$ python3 -q
>>> import numpy as np
>>> import numpy.linalg as la
>>> np.set_printoptions(precision=3, suppress=True, linewidth=120, sign=" ")
>>> mat = np.load("w.npy")
>>> mat
array([[ 0.699, -0.301, -0.06 , -0.181, -0.181, -0.301, -0.06 , -0.06 , -0.301, -0.06 , -0.06 , -0.301, -0.181,
        -0.181],
       [-0.301,  0.699, -0.06 , -0.181, -0.181, -0.301, -0.06 , -0.06 , -0.301, -0.06 , -0.06 , -0.301, -0.181,
        -0.181],
       [-0.06 , -0.06 ,  0.988, -0.036, -0.036, -0.06 , -0.012, -0.012, -0.06 , -0.012, -0.012, -0.06 , -0.036,
        -0.036],
       [-0.181, -0.181, -0.036,  0.892, -0.108, -0.181, -0.036, -0.036, -0.181, -0.036, -0.036, -0.181, -0.108,
        -0.108],
       [-0.181, -0.181, -0.036, -0.108,  0.892, -0.181, -0.036, -0.036, -0.181, -0.036, -0.036, -0.181, -0.108,
        -0.108],
       [-0.301, -0.301, -0.06 , -0.181, -0.181,  0.699, -0.06 , -0.06 , -0.301, -0.06 , -0.06 , -0.301, -0.181,
        -0.181],
       [-0.06 , -0.06 , -0.012, -0.036, -0.036, -0.06 ,  0.988, -0.012, -0.06 , -0.012, -0.012, -0.06 , -0.036,
        -0.036],
       [-0.06 , -0.06 , -0.012, -0.036, -0.036, -0.06 , -0.012,  0.988, -0.06 , -0.012, -0.012, -0.06 , -0.036,
        -0.036],
       [-0.301, -0.301, -0.06 , -0.181, -0.181, -0.301, -0.06 , -0.06 ,  0.699, -0.06 , -0.06 , -0.301, -0.181,
        -0.181],
       [-0.06 , -0.06 , -0.012, -0.036, -0.036, -0.06 , -0.012, -0.012, -0.06 ,  0.988, -0.012, -0.06 , -0.036,
        -0.036],
       [-0.06 , -0.06 , -0.012, -0.036, -0.036, -0.06 , -0.012, -0.012, -0.06 , -0.012,  0.988, -0.06 , -0.036,
        -0.036],
       [-0.301, -0.301, -0.06 , -0.181, -0.181, -0.301, -0.06 , -0.06 , -0.301, -0.06 , -0.06 ,  0.699, -0.181,
        -0.181],
       [-0.181, -0.181, -0.036, -0.108, -0.108, -0.181, -0.036, -0.036, -0.181, -0.036, -0.036, -0.181,  0.892,
        -0.108],
       [-0.181, -0.181, -0.036, -0.108, -0.108, -0.181, -0.036, -0.036, -0.181, -0.036, -0.036, -0.181, -0.108,
         0.892]])
>>> la.matrix_rank(mat)
np.int64(14)
>>> la.rank(mat)
Traceback (most recent call last):
  File "<python-input-6>", line 1, in <module>
    la.rank(mat)
    ^^^^^^^
AttributeError: module 'numpy.linalg' has no attribute 'rank'
>>> la.svd(mat, compute_uv=False)
array([ 1.,  1.,  1.,  1.,  1.,  1.,  1.,  1.,  1.,  1.,  1.,  1.,  1.,  1.])
>>> x = np.array([1, -1, 0, 1, -3, 2, 3, 3, 2, 3, 1, 0, 0, 0])
>>> mat @ x
array([-0.446, -2.446, -0.289,  0.133, -3.867,  0.554,  2.711,  2.711,  0.554,  2.711,  0.711, -1.446, -0.867, -0.867])
>>> mat @ (2 * x)
array([-0.892, -4.892, -0.578,  0.265, -7.735,  1.108,  5.422,  5.422,  1.108,  5.422,  1.422, -2.892, -1.735, -1.735])
>>> mat @ np.eye(14)[3]
array([-0.181, -0.181, -0.036,  0.892, -0.108, -0.181, -0.036, -0.036, -0.181, -0.036, -0.036, -0.181, -0.108, -0.108])
>>> K = np.loadtxt("case8.csv", delimiter=",")
>>> K
array([[ -5.022,   4.943,  -4.992,   9.968, -10.039, -10.015,  -0.061,  -0.005,  -0.031,   9.787,  -4.945],
       [ -1.984,   2.025,  -2.122,   4.013,  -4.065,  -4.063,   0.087,  -0.281,  -0.197,   4.122,  -2.2  ],
       [ -8.984,   9.167,  -9.054,  18.019, -18.024, -18.014,  -0.078,   0.101,   0.135,  18.214,  -9.001],
       [ -5.033,   5.166,  -4.996,   9.999, -10.021, -10.166,  -0.007,   0.134,   0.172,   9.903,  -5.034],
       [ -5.863,   5.986,  -5.859,  11.972, -12.127, -12.098,   0.081,  -0.113,  -0.002,  12.093,  -5.939],
       [ -5.198,   4.987,  -4.855,  10.197,  -9.967,  -9.985,  -0.256,  -0.018,  -0.053,   9.996,  -5.125],
       [ -3.944,   4.153,  -4.14 ,   8.024,  -8.05 ,  -8.185,  -0.059,  -0.043,   0.059,   7.966,  -4.164],
       [ -1.112,   0.997,  -0.946,   1.865,  -2.028,  -2.011,  -0.024,  -0.114,  -0.033,   1.949,  -0.919],
       [ -1.94 ,   2.08 ,  -1.999,   4.079,  -4.007,  -4.014,   0.185,   0.117,  -0.123,   4.083,  -1.931],
       [ -6.973,   6.768,  -7.091,  13.901, -13.874, -14.088,  -0.052,  -0.127,   0.135,  14.099,  -7.066],
       [ -8.935,   8.943,  -8.967,  18.008, -18.024, -17.927,   0.257,  -0.031,   0.118,  17.988,  -8.905],
       [ -4.958,   5.035,  -4.64 ,  10.088,  -9.944, -10.02 ,   0.109,   0.061,   0.062,   9.994,  -4.967],
       [ -4.128,   3.936,  -4.097,   7.848,  -8.091,  -8.049,   0.032,  -0.036,   0.072,   7.976,  -3.924],
       [ -2.88 ,   2.918,  -2.918,   6.087,  -6.068,  -5.792,   0.028,   0.006,   0.029,   6.054,  -2.901]])
>>> np.round(la.norm(K, 2) / la.norm(K), 3)
np.float64(1.0)
>>> la.cond(K) > 100
np.True_
>>> M2 = K / la.norm(K, axis=1, keepdims=True)
>>> gram = M2 @ M2.T
>>> gram[12]
array([ 1.   ,  0.999,  1.   ,  1.   ,  1.   ,  1.   ,  1.   ,  0.999,  0.999,  1.   ,  1.   ,  1.   ,  1.   ,  1.   ])
>>> t3 = np.stack([K, -1 * K, K[::-1]])
>>> la.matrix_rank(t3.reshape(3, -1))
np.int64(2)
>>> (t3 @ K.T).shape
(3, 14, 14)
>>> np.einsum("bij,cij->bc", t3, t3)
array([[ 7958.341, -7958.341,  6770.888],
       [-7958.341,  7958.341, -6770.888],
       [ 6770.888, -6770.888,  7958.341]])
>>> la.norm(t3, axis=(1, 2))
array([ 89.21,  89.21,  89.21])
>>> def softmax(z):
...     e = np.exp(z - z.max(axis=-1, keepdims=True))
...     return e / e.sum(axis=-1, keepdims=True)
... 
>>> np.round(softmax(10 * K[4]), 3) + 0
array([ 0.  ,  0.  ,  0.  ,  0.23,  0.  ,  0.  ,  0.  ,  0.  ,  0.  ,  0.77,  0.  ])
>>> softmax(K).sum(axis=1)
array([ 1.,  1.,  1.,  1.,  1.,  1.,  1.,  1.,  1.,  1.,  1.,  1.,  1.,  1.])
>>> np.round(softmax(K[4]), 3) + 0
array([ 0.   ,  0.001,  0.   ,  0.469,  0.   ,  0.   ,  0.   ,  0.   ,  0.   ,  0.53 ,  0.   ])
>>> scores = K @ K.T / np.sqrt(11)
>>> softmax(scores).round(6).argmax(axis=1)
array([ 2,  2,  2,  2,  2,  2,  2,  2,  2,  2,  2,  2,  2,  2])
>>> M2 = K / np.sqrt((K ** 2).mean(axis=1, keepdims=True))
>>> la.norm(M2, axis=1)
array([ 3.317,  3.317,  3.317,  3.317,  3.317,  3.317,  3.317,  3.317,  3.317,  3.317,  3.317,  3.317,  3.317,  3.317])
>>> M2[9]
array([-0.74 ,  0.718, -0.752,  1.475, -1.472, -1.494, -0.006, -0.013,  0.014,  1.496, -0.75 ])
>>> A = np.loadtxt("a.csv", delimiter=",")
>>> A
array([[ -2.306,   2.895,   0.173,   0.454,   0.234,  -7.801,  -4.256,   3.999,  -0.491,  -9.752,   8.194,  -6.66 ,
         -9.176],
       [ -3.297,  -1.57 , -12.599,   1.838,  -7.516,  -2.59 ,  -3.944,   0.484,   4.056,  -3.238,  -0.654,  -6.43 ,
          8.766],
       [ -3.636,  -0.971, -12.184,   1.869,  -7.244,  -3.997,  -4.635,   1.231,   3.839,  -4.996,   0.925,  -7.503,
          6.753],
       [ -3.056,   2.33 ,  -3.161,   0.915,  -1.762,  -8.078,  -5.075,   3.918,   0.605, -10.098,   7.594,  -8.01 ,
         -6.385],
       [ -3.822,   0.99 ,  -8.282,   1.545,  -4.849,  -7.218,  -5.626,   3.137,   2.36 ,  -9.023,   5.33 ,  -8.976,
         -0.611],
       [  3.595,   1.06 ,  12.271,  -1.869,   7.299,   3.803,   4.546,  -1.126,  -3.879,   4.754,  -0.7  ,   7.365,
         -7.058],
       [ -2.459,   2.805,  -0.45 ,   0.542,  -0.138,  -7.895,  -4.432,   4.005,  -0.289,  -9.869,   8.126,  -6.949,
         -8.704],
       [ -3.901,   0.07 , -10.569,   1.773,  -6.242,  -5.957,  -5.39 ,   2.34 ,   3.192,  -7.446,   3.403,  -8.652,
          2.981],
       [ -2.409,   2.835,  -0.244,   0.513,  -0.015,  -7.866,  -4.375,   4.004,  -0.356,  -9.833,   8.151,  -6.855,
         -8.862],
       [  3.678,   0.872,  12.076,  -1.867,   7.175,   4.209,   4.73 ,  -1.346,  -3.791,   5.262,  -1.176,   7.65 ,
         -6.406],
       [ -3.893,  -0.017, -10.744,   1.788,  -6.35 ,  -5.814,  -5.346,   2.255,   3.258,  -7.267,   3.207,  -8.588,
          3.31 ],
       [  0.428,  -3.386,  -6.441,   0.509,  -3.96 ,   5.721,   1.859,  -3.354,   2.465,   7.152,  -7.693,   2.78 ,
         12.623],
       [ -2.816,   2.549,  -2.009,   0.76 ,  -1.071,  -8.046,  -4.827,   3.979,   0.223, -10.058,   7.868,  -7.598,
         -7.423],
       [  2.092,  -3.005,  -1.007,  -0.333,  -0.732,   7.646,   4.004,  -3.975,   0.76 ,   9.557,  -8.254,   6.248,
          9.775]])
>>> U, sig, vt = la.svd(A)
>>> sig.round(3) + 0
array([ 61.302,  42.92 ,   0.   ,   0.   ,   0.   ,   0.   ,   0.   ,   0.   ,   0.   ,   0.   ,   0.   ,   0.   ,
         0.   ])
>>> M2 = U[:, :2] @ np.diag(sig[:2]) @ vt[:2]
>>> la.matrix_rank(A, rtol=0.05)
np.int64(2)
>>> round(np.abs(A - M2).max(), 3)
np.float64(0.0)
>>> la.matrix_rank(M2)
np.int64(2)
>>> round(la.norm(A - M2, 2), 3), round(sig[2], 3)
(np.float64(0.0), np.float64(0.0))
